$ python -q
>>> import numpy as np
>>> np.set_printoptions(suppress=True, linewidth=120)
>>> def rd(a):
...     return np.round(a, 4) + 0
... 
>>> data = np.load("data.npy")
>>> print(data)
[[17 11 10 13 14 11 14  8 17]
 [14  8  7 10 11  8 11  5 14]
 [16 10  9 12 13 10 13  7 16]
 [12  6  5  8  9  6  9  3 12]
 [14  8  7 10 11  8 11  5 14]
 [ 9  3  2  5  6  3  6  0  9]
 [10  4  3  6  7  4  7  1 10]
 [11  5  4  7  8  5  8  2 11]
 [14  8  7 10 11  8 11  5 14]
 [11  5  4  7  8  5  8  2 11]
 [12  6  5  8  9  6  9  3 12]
 [18 12 11 14 15 12 15  9 18]
 [ 9  3  2  5  6  3  6  0  9]
 [15  9  8 11 12  9 12  6 15]]
>>> # columns 1 and 5 are equal
>>> U, sv, Vt = np.linalg.svd(data)
>>> print(np.argmax(sv[:-1] / (sv[1:] + 1e-6)) + 1)
2
>>> M2 = U[:, :2] @ np.diag(sv[:2]) @ Vt[:2]
>>> print(np.linalg.matrix_rank(M2))
2
>>> print(rd(np.abs(data - M2).max()))
0.0
>>> print(rd(np.linalg.norm(data - M2) / np.linalg.norm(data)))
0.0
>>> M2 = data / np.sqrt((data ** 2).mean(axis=1, keepdims=True))
>>> print(rd(M2[3]))
[1.4458 0.7229 0.6024 0.9639 1.0843 0.7229 1.0843 0.3614 1.4458]
>>> print(rd(data - data.mean(axis=1, keepdims=True)))
[[ 4.2222 -1.7778 -2.7778  0.2222  1.2222 -1.7778  1.2222 -4.7778  4.2222]
 [ 4.2222 -1.7778 -2.7778  0.2222  1.2222 -1.7778  1.2222 -4.7778  4.2222]
 [ 4.2222 -1.7778 -2.7778  0.2222  1.2222 -1.7778  1.2222 -4.7778  4.2222]
 [ 4.2222 -1.7778 -2.7778  0.2222  1.2222 -1.7778  1.2222 -4.7778  4.2222]
 [ 4.2222 -1.7778 -2.7778  0.2222  1.2222 -1.7778  1.2222 -4.7778  4.2222]
 [ 4.2222 -1.7778 -2.7778  0.2222  1.2222 -1.7778  1.2222 -4.7778  4.2222]
 [ 4.2222 -1.7778 -2.7778  0.2222  1.2222 -1.7778  1.2222 -4.7778  4.2222]
 [ 4.2222 -1.7778 -2.7778  0.2222  1.2222 -1.7778  1.2222 -4.7778  4.2222]
 [ 4.2222 -1.7778 -2.7778  0.2222  1.2222 -1.7778  1.2222 -4.7778  4.2222]
 [ 4.2222 -1.7778 -2.7778  0.2222  1.2222 -1.7778  1.2222 -4.7778  4.2222]
 [ 4.2222 -1.7778 -2.7778  0.2222  1.2222 -1.7778  1.2222 -4.7778  4.2222]
 [ 4.2222 -1.7778 -2.7778  0.2222  1.2222 -1.7778  1.2222 -4.7778  4.2222]
 [ 4.2222 -1.7778 -2.7778  0.2222  1.2222 -1.7778  1.2222 -4.7778  4.2222]
 [ 4.2222 -1.7778 -2.7778  0.2222  1.2222 -1.7778  1.2222 -4.7778  4.2222]]
>>> r = np.linalg.matrix_rank(data)
>>> print(r)
2
>>> ns = np.linalg.svd(data)[2][r:].T
>>> print(np.linalg.matrix_rank(data.T @ data), np.linalg.matrix_rank(data @ data.T))
2 2
>>> print(ns.shape)
(9, 7)
>>> def softmax(z):
...     e = np.exp(z - z.max(axis=-1, keepdims=True))
...     return e / e.sum(axis=-1, keepdims=True)
... 
>>> print(rd(softmax(data[2])))
[0.4708 0.0012 0.0004 0.0086 0.0234 0.0012 0.0234 0.0001 0.4708]
>>> print(rd(softmax(data[2] + 5)))
[0.4708 0.0012 0.0004 0.0086 0.0234 0.0012 0.0234 0.0001 0.4708]
>>> print(rd(softmax(10 * data[2])))
[0.5 0.  0.  0.  0.  0.  0.  0.  0.5]
>>> print(softmax(data).sum(axis=1))
[1. 1. 1. 1. 1. 1. 1. 1. 1. 1. 1. 1. 1. 1.]
>>> scores = data @ data.T / np.sqrt(9)
>>> print(softmax(scores).round(6).argmax(axis=1))
[11 11 11 11 11 11 11 11 11 11 11 11 11 11]
>>> print(softmax(scores)[2] @ data)
[18. 12. 11. 14. 15. 12. 15.  9. 18.]
>>> M = np.minimum.outer(np.arange(1, 13), np.arange(1, 13)) * -3
>>> print(M)
[[ -3  -3  -3  -3  -3  -3  -3  -3  -3  -3  -3  -3]
 [ -3  -6  -6  -6  -6  -6  -6  -6  -6  -6  -6  -6]
 [ -3  -6  -9  -9  -9  -9  -9  -9  -9  -9  -9  -9]
 [ -3  -6  -9 -12 -12 -12 -12 -12 -12 -12 -12 -12]
 [ -3  -6  -9 -12 -15 -15 -15 -15 -15 -15 -15 -15]
 [ -3  -6  -9 -12 -15 -18 -18 -18 -18 -18 -18 -18]
 [ -3  -6  -9 -12 -15 -18 -21 -21 -21 -21 -21 -21]
 [ -3  -6  -9 -12 -15 -18 -21 -24 -24 -24 -24 -24]
 [ -3  -6  -9 -12 -15 -18 -21 -24 -27 -27 -27 -27]
 [ -3  -6  -9 -12 -15 -18 -21 -24 -27 -30 -30 -30]
 [ -3  -6  -9 -12 -15 -18 -21 -24 -27 -30 -33 -33]
 [ -3  -6  -9 -12 -15 -18 -21 -24 -27 -30 -33 -36]]
>>> # equal to its transpose
>>> rng = np.random.default_rng(5378)
>>> z = rng.permutation(12)
>>> M2 = M[:, z] * rng.choice([-1, 1], 12)
>>> print(M2)
[[ -3   3   3   3  -3   3  -3   3   3  -3   3   3]
 [ -6   6   6   3  -6   6  -6   6   6  -6   6   6]
 [ -6   9   9   3  -9   9  -9   9   9  -9   9   9]
 [ -6  12   9   3 -12  12 -12  12  12 -12  12  12]
 [ -6  15   9   3 -15  15 -12  15  15 -15  15  15]
 [ -6  18   9   3 -18  15 -12  18  18 -18  18  18]
 [ -6  21   9   3 -18  15 -12  21  21 -21  21  21]
 [ -6  24   9   3 -18  15 -12  24  24 -21  24  24]
 [ -6  27   9   3 -18  15 -12  27  24 -21  27  27]
 [ -6  30   9   3 -18  15 -12  30  24 -21  30  27]
 [ -6  33   9   3 -18  15 -12  30  24 -21  33  27]
 [ -6  36   9   3 -18  15 -12  30  24 -21  33  27]]
>>> U, _, Vt = np.linalg.svd(M.T @ M2)
>>> print(rd(U @ Vt))
[[ 0.  0.  0. -1.  0.  0.  0.  0.  0.  0.  0.  0.]
 [ 1.  0.  0.  0.  0.  0.  0.  0.  0.  0.  0.  0.]
 [ 0.  0. -1.  0.  0.  0.  0.  0.  0.  0.  0.  0.]
 [ 0.  0.  0.  0.  0.  0.  1.  0.  0.  0.  0.  0.]
 [ 0.  0.  0.  0.  0. -1.  0.  0.  0.  0.  0.  0.]
 [ 0.  0.  0.  0.  1.  0.  0.  0.  0.  0.  0.  0.]
 [ 0.  0.  0.  0.  0.  0.  0.  0.  0.  1.  0.  0.]
 [ 0.  0.  0.  0.  0.  0.  0.  0. -1.  0.  0.  0.]
 [ 0.  0.  0.  0.  0.  0.  0.  0.  0.  0.  0. -1.]
 [ 0.  0.  0.  0.  0.  0.  0. -1.  0.  0.  0.  0.]
 [ 0.  0.  0.  0.  0.  0.  0.  0.  0.  0. -1.  0.]
 [ 0. -1.  0.  0.  0.  0.  0.  0.  0.  0.  0.  0.]]
>>> print(rd(np.linalg.lstsq(M, M2)[0]))
[[ 0.  0.  0. -1.  0.  0.  0.  0.  0.  0.  0.  0.]
 [ 1.  0.  0.  0.  0.  0.  0.  0.  0.  0.  0.  0.]
 [ 0.  0. -1.  0.  0.  0.  0.  0.  0.  0.  0.  0.]
 [ 0.  0.  0.  0.  0.  0.  1.  0.  0.  0.  0.  0.]
 [ 0.  0.  0.  0.  0. -1.  0.  0.  0.  0.  0.  0.]
 [ 0.  0.  0.  0.  1.  0.  0.  0.  0.  0.  0.  0.]
 [ 0.  0.  0.  0.  0.  0.  0.  0.  0.  1.  0.  0.]
 [ 0.  0.  0.  0.  0.  0.  0.  0. -1.  0.  0.  0.]
 [ 0.  0.  0.  0.  0.  0.  0.  0.  0.  0.  0. -1.]
 [ 0.  0.  0.  0.  0.  0.  0. -1.  0.  0.  0.  0.]
 [ 0.  0.  0.  0.  0.  0.  0.  0.  0.  0. -1.  0.]
 [ 0. -1.  0.  0.  0.  0.  0.  0.  0.  0.  0.  0.]]
>>> feats = np.loadtxt("a.csv", delimiter=",")
>>> print(feats)
[[  1.  -1.   1.   0.   2.   2.   0.   0.   1.]
 [  2.  -2.   2.   1.   1.   0.  -2.   0.   2.]
 [  1.  -2.   4.   3.  -1.  -2.  -1.   2.   4.]
 [  0.  -1.   6.   3.   0.  -4.   1.   0.   5.]
 [  0.  -1.   7.   5.   0.  -5.   2.  -2.   7.]
 [  0.  -3.   8.   7.   2.  -5.   3.   0.   9.]
 [ -1.  -4.  10.   7.   1.  -3.   2.   0.  11.]
 [ -1.  -2.  12.   9.  -1.  -3.   2.  -1.  11.]
 [  0.  -1.  11.   7.   1.  -5.   2.  -2.  10.]
 [ -2.   0.  10.   7.   0.  -5.   2.   0.  10.]
 [  0.   0.  10.   6.   0.  -4.   0.  -2.  11.]
 [ -1.   2.  12.   4.   0.  -6.   1.  -2.  12.]
 [ -2.   0.  13.   6.  -1.  -8.  -1.   0.  11.]
 [ -3.  -2.  14.   5.   0. -10.   0.   0.  11.]
 [ -1.   0.  16.   6.  -1.  -9.   1.  -1.  13.]
 [ -3.   1.  15.   4.  -2. -11.   0.   0.  12.]
 [ -2.   2.  15.   6.  -4. -13.  -1.  -2.  11.]
 [ -2.   3.  16.   7.  -3. -11.  -2.  -2.  10.]
 [ -3.   1.  15.   6.  -5. -12.   0.   0.   9.]
 [ -3.   3.  13.   7.  -5. -12.   1.   1.   8.]
 [ -5.   4.  12.   9.  -6. -12.   1.   3.   9.]
 [ -5.   6.  11.   7.  -6. -12.   0.   1.   9.]
 [ -6.   5.  12.   9.  -6. -14.   1.   3.  11.]]
>>> cen = (feats - feats.mean(axis=0)) / feats.std(axis=0)
>>> print(np.argwhere(np.abs(cen) > 2))
[[ 0  2]
 [ 0  3]
 [ 0  5]
 [ 0  8]
 [ 1  2]
 [ 1  3]
 [ 1  8]
 [20  7]
 [21  1]
 [22  0]
 [22  7]]
>>> print(rd(cen.std(axis=0)))
[1. 1. 1. 1. 1. 1. 1. 1. 1.]
>>> c = np.linalg.lstsq(np.delete(cen, 4, axis=1), cen[:, 4])[0]
>>> print(np.abs(c).argmax())
7
>>> print(rd(1 - np.var(cen[:, 4] - np.delete(cen, 4, axis=1) @ c)))
0.9257
